$ ipython --no-banner

In [1]: import numpy as np

In [2]: np.set_printoptions(precision=1, suppress=True, linewidth=160, sign=" ")

In [3]: K = np.load("arr.npy")

In [4]: K.round(1) + 0
Out[4]: 
array([[-1.6, -2.2, -1.5, -0.8,  3.5,  1. , -1. ,  0.5],
       [ 1.6, -0.2,  3.3, -1.5,  1.9, -0.9, -1. , -1.9],
       [-1.8,  0.7, -1.5, -1.6, -1.2, -2.5, -2.4, -1.7],
       [ 0. , -2.4, -0.1, -2. , -2.1,  2.4,  0.8, -2.1],
       [-1.3, -1. ,  0.1, -0.8,  0.6, -2.7,  3.8, -0.3],
       [ 1.3,  0.6, -0.2, -3.6, -0.4, -0.2,  0. ,  3.1],
       [-2.6,  3.2,  1. , -1.2,  0.8,  2. ,  1. , -0.6],
       [-2.6, -1.6,  2.9,  0.5, -1.4, -0.2, -1.1,  2. ]])

In [5]: O, evecs = np.linalg.qr(K[:, :5])[0], np.linalg.qr(K[:, 5:])[0]

In [6]: sigma = np.linalg.svd(O.T @ evecs, compute_uv=False)

In [7]: sigma.round(1) + 0
Out[7]: array([ 0.,  0.,  0.])

In [8]: x = np.array([3, 2, 3, 3, -1, 2, 1, -1])

In [9]: y = K @ x

In [10]: b, lr = np.zeros(8), 1 / np.linalg.norm(K, 2) ** 2

In [11]: for i in range(60):
    ...:     b -= lr * K.T @ (K @ b - y)
    ...:     if i % 10 == 0: print(i, round(np.linalg.norm(K @ b - y), 1))
    ...: 
0 0.0
10 0.0
20 0.0
30 0.0
40 0.0
50 0.0

In [12]: np.round(np.linalg.cond(K), 1)
Out[12]: np.float64(1.0)

In [13]: b
Out[13]: array([ 3.,  2.,  3.,  3., -1.,  2.,  1., -1.])

In [14]: x = np.array([1, -9, 2, -4, -2, 5, -4, 5])

In [15]: y = K @ x

In [16]: y
Out[16]: array([ 23. ,   2.1, -13.1,  32.1, -19.8,  24.9, -22.8,  32.1])

In [17]: np.round(np.linalg.solve(K.T, K[0]), 1) + 0
Out[17]: array([ 1.,  0.,  0.,  0.,  0.,  0.,  0.,  0.])

In [18]: np.linalg.solve(K, -2 * y)
Out[18]: array([ -2.,  18.,  -4.,   8.,   4., -10.,   8., -10.])

In [19]: np.round(np.linalg.solve(K, K[:, 5]), 1) + 0
Out[19]: array([ 0.,  0.,  0.,  0.,  0.,  1.,  0.,  0.])

In [20]: np.linalg.solve(K, y + K[:, 0])
Out[20]: array([ 2., -9.,  2., -4., -2.,  5., -4.,  5.])

In [21]: rng = np.random.default_rng(5057)

In [22]: Y = K + rng.integers(-2, 3, (8, 3)) @ rng.integers(-2, 3, (3, 8))

In [23]: Y.round(1) + 0
Out[23]: 
array([[-4.6,  0.8, -2.5, -2.8,  7.5, -6. ,  0. , -5.5],
       [-2.4, -2.2, -0.7, -6.5,  5.9, -0.9,  2. , -7.9],
       [ 3.2,  4.7,  4.5,  4.4, -4.2, -4.5, -6.4,  4.3],
       [-2. , -1.4, -1.1, -4. ,  0.9, -0.6,  1.8, -6.1],
       [-2.3, -5. , -1.9, -4.8,  3.6,  3.3,  5.8, -2.3],
       [ 2.3,  0.6,  1.8, -5.6,  4.6,  1.8,  0. ,  1.1],
       [-3.6,  4.2,  0. , -0.2, -1.2, -1. ,  1. , -0.6],
       [-7.6, -5.6, -3.1, -5.5,  1.6,  1.8,  2.9, -4. ]])

In [24]: np.abs(Y - K).sum(axis=1)
Out[24]: array([ 27.,  28.,  36.,  17.,  24.,  14.,   9.,  36.])

In [25]: Y - K
Out[25]: 
array([[-3.,  3., -1., -2.,  4., -7.,  1., -6.],
       [-4., -2., -4., -5.,  4.,  0.,  3., -6.],
       [ 5.,  4.,  6.,  6., -3., -2., -4.,  6.],
       [-2.,  1., -1., -2.,  3., -3.,  1., -4.],
       [-1., -4., -2., -4.,  3.,  6.,  2., -2.],
       [ 1.,  0.,  2., -2.,  5.,  2.,  0., -2.],
       [-1.,  1., -1.,  1., -2., -3.,  0.,  0.],
       [-5., -4., -6., -6.,  3.,  2.,  4., -6.]])

In [26]: np.linalg.matrix_rank(Y - K, tol=1e-8)
Out[26]: np.int64(3)

In [27]: m1 = np.load("x.npy")

In [28]: m1
Out[28]: 
array([[  0,  15,   0,   0,   6,  11,   3,   0,  15,   0],
       [  0,   0,   0,   0,   0,   0,  47,   6,   0,   5],
       [  0,  39,   3,   0,   0,   0,   0,   0,   0,  12],
       [ 13,   6,   0,   0,  39,   0,   0,   0,  18,   0],
       [  0,   0,   0,   0,   0,   0,  17,   0,   0,   8],
       [  0,  27,   7,   0,  11,   0,   0,   0,   0,  18],
       [  0,  36,   6,   0,   0,   0,   0,   0,   0,  22],
       [  0,  18,   0,   0,   0,   0,   8,   0,   0,   6],
       [  5,   0,   0,   0,   7,   0,  16,   8,   0,   0],
       [  0,   0,   0,   0,   0,   2,  16,   4,   0,  23],
       [  0,   0,   0,   0,   0,   0,  15,   0,   0,  28],
       [  9,   3,   3,  31,   9,   0,   0,   0,   0,  49],
       [  0,  60,  20,  15,  31,  21,   0,   0,  33,  21],
       [  1,   0,   0,  25,   0,   0,   4,   8,   0,  43],
       [  0,   0,   0,   0,   0,  10,  41,  22,   6,   0],
       [  5,  33,  11,  20,  28,  11,   0,   0,  18,  26],
       [ 13,   0,   0,   5,  27,  33,   0,  24,  30,   0],
       [  0,  30,   6,   5,   0,   0,   0,   0,   0,  35],
       [  0,   9,   0,   0,  10,   0,   2,   0,   7,   0],
       [  0,  39,  19,  15,   7,   0,   0,   0,   0,  45],
       [  0,  21,   0,   2,   0,  37,   8,   5,   2,  20],
       [  0,  51,  13,   0,   0,   0,   0,   0,   0,  14],
       [ 29,   0,   2,   7,  35,   0,   0,   0,   0,  16],
       [  0,  30,   4,   0,  16,   8,   0,   0,  14,  10],
       [  0,  21,   5,  23,   5,   4,   0,   0,   0,  41],
       [ 13,   0,   1,  20,   8,   0,   0,   0,   0,  44],
       [ 13,   6,   4,   4,  24,   0,   0,   0,   0,  19],
       [  1,  18,   0,   0,  29,   7,   0,   0,  25,   0],
       [  0,   0,   0,   0,   0,  15,  42,  17,   4,   0],
       [  5,  21,  17,  23,  11,   0,   0,   0,   0,  53]])

In [29]: D = np.linalg.norm(m1[:, None] - m1[None], axis=-1)

In [30]: D[:5, :5]
Out[30]: 
array([[  0. ,  51. ,  33.5,  38.4,  29.4],
       [ 51. ,   0. ,  61.8,  65.7,  30.7],
       [ 33.5,  61.8,   0. ,  57.1,  42.8],
       [ 38.4,  65.7,  57.1,   0. ,  49. ],
       [ 29.4,  30.7,  42.8,  49. ,   0. ]])

In [31]: D[8].round(6).argsort(kind="stable")[:4]
Out[31]: array([  8,   4,  18,   7])

In [32]: Y = np.array([[-2, -1],
    ...:     [2, 0],
    ...:     [0, 1],
    ...:     [2, 2],
    ...:     [2, 1],
    ...:     [0, 2],
    ...:     [0, 0],
    ...:     [0, 2],
    ...:     [0, -1],
    ...:     [1, -2]])

In [33]: np.vstack([m1, Y.T]).shape
Out[33]: (32, 10)

In [34]: np.linalg.matrix_rank(np.vstack([m1, Y.T]))
Out[34]: np.int64(10)

In [35]: np.einsum("ij->j", m1)
Out[35]: array([ 107,  483,  121,  195,  303,  159,  219,   94,  172,  558])

In [36]: np.linalg.matrix_rank(m1 @ Y)
Out[36]: np.int64(2)

In [37]: Y = np.c_[m1[:, :9] @ np.array([[1, 2, 0, 2, 0, 0, 1, 1, 2],
    ...:     [2, 1, 0, 0, 1, 2, 0, 2, 0],
    ...:     [2, 2, 2, 2, 2, 2, 0, 2, 1],
    ...:     [2, 0, 1, 1, 0, 1, 0, 2, 1],
    ...:     [2, 0, 1, 0, 1, 2, 2, 1, 0],
    ...:     [2, 1, 2, 2, 1, 1, 1, 2, 2],
    ...:     [1, 0, 1, 1, 1, 2, 1, 1, 1],
    ...:     [0, 2, 0, 0, 0, 2, 2, 0, 2],
    ...:     [0, 0, 2, 0, 1, 2, 0, 2, 0]]), np.array([1, -1, -1, 2, 1, 1, 2, 2, 2, 1, 2, -2, 0, 2, 0, 0, 1, 0, 1, -1, 0, 2, 0, 0, 0, -2, 2, -2, 2, -2])]

In [38]: Y
Out[38]: 
array([[ 67,  26,  61,  25,  50,  89,  26,  91,  25,   1],
       [ 47,  12,  47,  47,  47, 106,  59,  47,  59,  -1],
       [ 84,  45,   6,   6,  45,  84,   0,  84,   3,  -1],
       [103,  32,  75,  26,  63, 126,  91, 100,  26,   2],
       [ 17,   0,  17,  17,  17,  34,  17,  17,  17,   1],
       [ 90,  41,  25,  14,  52,  90,  22,  79,   7,   1],
       [ 84,  48,  12,  12,  48,  84,   0,  84,   6,   2],
       [ 44,  18,   8,   8,  26,  52,   8,  44,   8,   2],
       [ 35,  26,  23,  26,  23,  62,  51,  28,  42,   2],
       [ 20,  10,  20,  20,  18,  42,  26,  20,  28,   1],
       [ 15,   0,  15,  15,  15,  30,  15,  15,  15,   2],
       [101,  27,  46,  55,  18,  61,  27,  92,  52,  -2],
       [294, 121, 194,  97, 185, 324,  83, 329,  77,   0],
       [ 55,  18,  29,  31,   4,  49,  21,  55,  47,   2],
       [ 61,  54,  73,  61,  57, 148,  95,  73, 105,   0],
       [211,  76, 128,  74, 112, 211,  72, 219,  63,   0],
       [143, 107, 158,  97,  90, 200, 148, 176, 145,   1],
       [ 82,  42,  17,  17,  42,  77,   0,  82,  11,   0],
       [ 40,   9,  26,   2,  28,  56,  22,  44,   2,   1],
       [160,  77,  60,  53,  84, 145,  14, 153,  34,  -1],
       [128,  68,  88,  84,  68, 111,  55, 132,  94,   0],
       [128,  77,  26,  26,  77, 128,   0, 128,  13,   2],
       [117,  62,  46,  69,  39,  81,  99,  82,  67,   0],
       [116,  46,  68,  24,  76, 136,  40, 128,  20,   0],
       [116,  35,  46,  41,  40,  89,  14, 111,  36,   0],
       [ 71,  28,  30,  48,  10,  38,  29,  63,  47,  -2],
       [ 89,  40,  36,  38,  38,  72,  61,  65,  34,   2],
       [109,  27,  93,  16,  79, 151,  66, 130,  16,  -2],
       [ 72,  49,  80,  72,  61, 141,  91,  80, 106,   2],
       [149,  65,  68,  67,  66, 121,  27, 138,  50,  -2]])

In [39]: np.round(np.linalg.norm(Y - m1 @ np.linalg.lstsq(m1, Y)[0], axis=0), 1) + 0
Out[39]: array([ 0. ,  0. ,  0. ,  0. ,  0. ,  0. ,  0. ,  0. ,  0. ,  6.5])

In [40]: np.linalg.matrix_rank(Y)
Out[40]: np.int64(10)

In [41]: np.linalg.matrix_rank(np.c_[m1, Y])
Out[41]: np.int64(11)

In [42]: Z = 5 * np.array([[-0.2, -0.4, -1.0, 1.4, 0.1, 1.4, -0.6, 0.7, 0.0, 0.7, -0.7],
    ...:     [1.0, 0.2, -1.0, -0.3, -0.1, 0.0, 1.2, -1.3, 0.8, 0.2, 1.6],
    ...:     [1.3, 1.5, 0.2, -3.1, -0.2, 2.1, 1.2, 0.1, 0.6, 1.8, 0.8]])

In [43]: z = rng.integers(0, 3, 17)

In [44]: J = Z[z] + rng.normal(size=(17, 11))

In [45]: J.round(1) + 0
Out[45]: 
array([[  6.2,   0.9,  -4.5,  -1.7,  -0.6,   0.4,   4.2,  -7.9,   5.1,   0.2,   7. ],
       [  5.5,   2.8,  -4.6,  -1.6,  -2.3,  -0.9,   4.9,  -6.3,   3. ,   0. ,   8.3],
       [  5.6,   0.1,  -7.3,  -1.6,  -0.4,   0.7,   6.1,  -7.5,   2.8,   0.9,   9.9],
       [  5.8,   6.6,   0.1, -16.8,  -0.4,  11.2,   6.9,   0.4,   3.1,   7.8,   3.5],
       [  6.1,   8.1,   0.3, -14.2,  -1.5,  10.7,   7. ,  -0.3,   3.7,   7.8,   2.5],
       [ -2. ,  -0.8,  -5. ,   6.9,  -0.9,   6.8,  -2. ,   4.8,   0.1,   3.3,  -4.8],
       [ -0.4,  -2.6,  -5. ,   7.1,  -0.6,   6.7,  -2.5,   4.9,  -0.5,   1.4,  -3.3],
       [  7.1,   8.7,   0.6, -14. ,  -0.2,  10.8,   4.9,   0.2,   3.8,   8.7,   3.3],
       [ -1.8,  -1.8,  -3.7,   7.2,  -0.2,   7.3,  -1.7,   5.4,   0.3,   6.4,  -3. ],
       [  6.7,  -0.4,  -5.2,  -1.2,  -1.7,   1. ,   5.4,  -5.9,   2.5,   0.2,   6.3],
       [  6.1,   1.4,  -4.3,  -1.1,   0.2,   0.9,   4.9,  -7.8,   3. ,   1.6,   8.2],
       [ -1.1,  -2.9,  -5. ,   7.8,   0.1,   5.5,  -3.2,   3.4,   2.1,   4. ,  -3.6],
       [ -0.5,  -2. ,  -5.5,   7.8,   2.1,   6.4,  -3.1,   3.4,  -0.2,   4. ,  -4.7],
       [  7.1,   7. ,   0.8, -17.3,  -1.9,  10.2,   6.3,   0.1,   3.7,   8.5,   5. ],
       [  4.4,   1.1,  -4.7,  -2.2,  -1.6,  -1.6,   5.8,  -4.1,   4.6,   0.2,   7.8],
       [ -1.9,  -2. ,  -3.7,   6.5,   1.6,   7. ,  -2.3,   2.7,   0.7,   3.4,  -4.2],
       [  4.9,   0.4,  -5. ,  -1.8,  -0.6,  -0.2,   5.6,  -7. ,   2.6,   1.3,   8. ]])

In [46]: G = J.T @ J

In [47]: np.allclose(G, G.T)
Out[47]: True

In [48]: (J @ J.T).shape
Out[48]: (17, 17)

In [49]: np.linalg.eigvalsh(G)[::-1]
Out[49]: array([ 2936.1,  1183.8,   781.2,    28.5,    19.3,    17.1,    12.3,     8.3,     5.8,     3.8,     2.4])

In [50]: Y = np.c_[J[:, :3] @ np.array([[-1, 0, 0], [0, 1, -2], [0, 2, 1]]), np.array([2, 7, 3, 7, 6, 2, 7, 4, 9, 5, 7, 9, 1, 1, 2, 0, 3])]

In [51]: Y.round(1) + 0
Out[51]: 
array([[ -6.2,  -8. ,  -6.3,   2. ],
       [ -5.5,  -6.4, -10.2,   7. ],
       [ -5.6, -14.5,  -7.5,   3. ],
       [ -5.8,   6.8, -13.1,   7. ],
       [ -6.1,   8.8, -15.8,   6. ],
       [  2. , -10.8,  -3.5,   2. ],
       [  0.4, -12.6,   0.1,   7. ],
       [ -7.1,  10. , -16.7,   4. ],
       [  1.8,  -9.3,   0. ,   9. ],
       [ -6.7, -10.8,  -4.3,   5. ],
       [ -6.1,  -7.2,  -7.1,   7. ],
       [  1.1, -12.9,   0.9,   9. ],
       [  0.5, -13. ,  -1.5,   1. ],
       [ -7.1,   8.5, -13.1,   1. ],
       [ -4.4,  -8.3,  -6.8,   2. ],
       [  1.9,  -9.4,   0.2,   0. ],
       [ -4.9,  -9.6,  -5.7,   3. ]])

In [52]: np.round(np.linalg.norm(Y - J @ np.linalg.lstsq(J, Y)[0], axis=0), 1) + 0
Out[52]: array([ 0. ,  0. ,  0. ,  9.4])

In [53]: np.linalg.matrix_rank(Y)
Out[53]: np.int64(4)

In [54]: np.linalg.norm(np.linalg.qr(J)[0].T @ Y, axis=0) ** 2 / ((Y ** 2).sum(axis=0) + 1e-12)
Out[54]: array([ 1. ,  1. ,  1. ,  0.8])

In [55]: O, evecs = np.linalg.qr(J[:, :10])[0], np.linalg.qr(J[:, 10:])[0]

In [56]: sigma = np.linalg.svd(O.T @ evecs, compute_uv=False)

In [57]: sigma
Out[57]: array([ 1.])

In [58]: (sigma > 0.9).sum()
Out[58]: np.int64(1)

In [59]: np.round(np.linalg.norm(O @ O.T - evecs @ evecs.T, 2), 1)
Out[59]: np.float64(1.0)

In [60]: x = np.array([0, 3, 1, -2, -3, -3, 3, 4, -2, 4, 5])

In [61]: y = J @ x

In [62]: np.round(np.linalg.pinv(J) @ J, 1) + 0
Out[62]: 
array([[ 1.,  0.,  0.,  0.,  0.,  0.,  0.,  0.,  0.,  0.,  0.],
       [ 0.,  1.,  0.,  0.,  0.,  0.,  0.,  0.,  0.,  0.,  0.],
       [ 0.,  0.,  1.,  0.,  0.,  0.,  0.,  0.,  0.,  0.,  0.],
       [ 0.,  0.,  0.,  1.,  0.,  0.,  0.,  0.,  0.,  0.,  0.],
       [ 0.,  0.,  0.,  0.,  1.,  0.,  0.,  0.,  0.,  0.,  0.],
       [ 0.,  0.,  0.,  0.,  0.,  1.,  0.,  0.,  0.,  0.,  0.],
       [ 0.,  0.,  0.,  0.,  0.,  0.,  1.,  0.,  0.,  0.,  0.],
       [ 0.,  0.,  0.,  0.,  0.,  0.,  0.,  1.,  0.,  0.,  0.],
       [ 0.,  0.,  0.,  0.,  0.,  0.,  0.,  0.,  1.,  0.,  0.],
       [ 0.,  0.,  0.,  0.,  0.,  0.,  0.,  0.,  0.,  1.,  0.],
       [ 0.,  0.,  0.,  0.,  0.,  0.,  0.,  0.,  0.,  0.,  1.]])

In [63]: y = y + 0.3 * rng.normal(size=17)

In [64]: y
Out[64]: array([  8.7,  41.9,  32. ,  86. ,  81.7, -36.8, -43.5,  82.6, -18.2,  18.1,  23.5, -48.3, -56.2, 102.4,  44.4, -53.6,  30.9])

In [65]: b, *_ = np.linalg.lstsq(J, y)

In [66]: b
Out[66]: array([-0.1,  2.9,  1. , -2.1, -3.1, -3.1,  3. ,  4. , -2. ,  4.1,  4.9])

In [67]: np.round(np.linalg.norm(y - J @ b), 1)
Out[67]: np.float64(0.8)

In [68]: W = np.array([[1, -3, 0, -3, 2],
    ...:     [-3, -3, 1, -2, 1],
    ...:     [-3, 1, 2, -1, 2],
    ...:     [-1, 2, -3, -1, -3],
    ...:     [-2, 3, -1, 1, 3],
    ...:     [-2, 2, -3, -3, -2],
    ...:     [-3, 0, 3, -1, 1],
    ...:     [-3, 2, -1, 1, 1],
    ...:     [2, 3, -1, 3, 3],
    ...:     [-3, -3, 2, -3, -3],
    ...:     [3, 3, -3, -1, -1]])

In [69]: b = np.array([1, 2, 3, 1, 0])

In [70]: H = np.maximum(J @ W + b, 0)

In [71]: np.linalg.matrix_rank(H)
Out[71]: np.int64(4)

In [72]: (H > 0).mean(axis=0)
Out[72]: array([ 0.4,  0.4,  0.3,  0. ,  0.4])

In [73]: Z = np.array([[0, 0], [2, 3], [3, 1], [2, 0], [3, 2]])

In [74]: (H @ Z).round(6).argmax(axis=1)
Out[74]: array([ 0,  0,  0,  0,  0,  1,  1,  0,  1,  0,  0,  1,  1,  0,  0,  1,  0])

In [75]: W @ Z
Out[75]: 
array([[ -6,  -5],
       [ -4,  -6],
       [ 12,   9],
       [-16,  -3],
       [ 14,  14],
       [-17,  -1],
       [ 10,   5],
       [  6,   7],
       [ 18,  14],
       [-15, -13],
       [ -8,   4]])
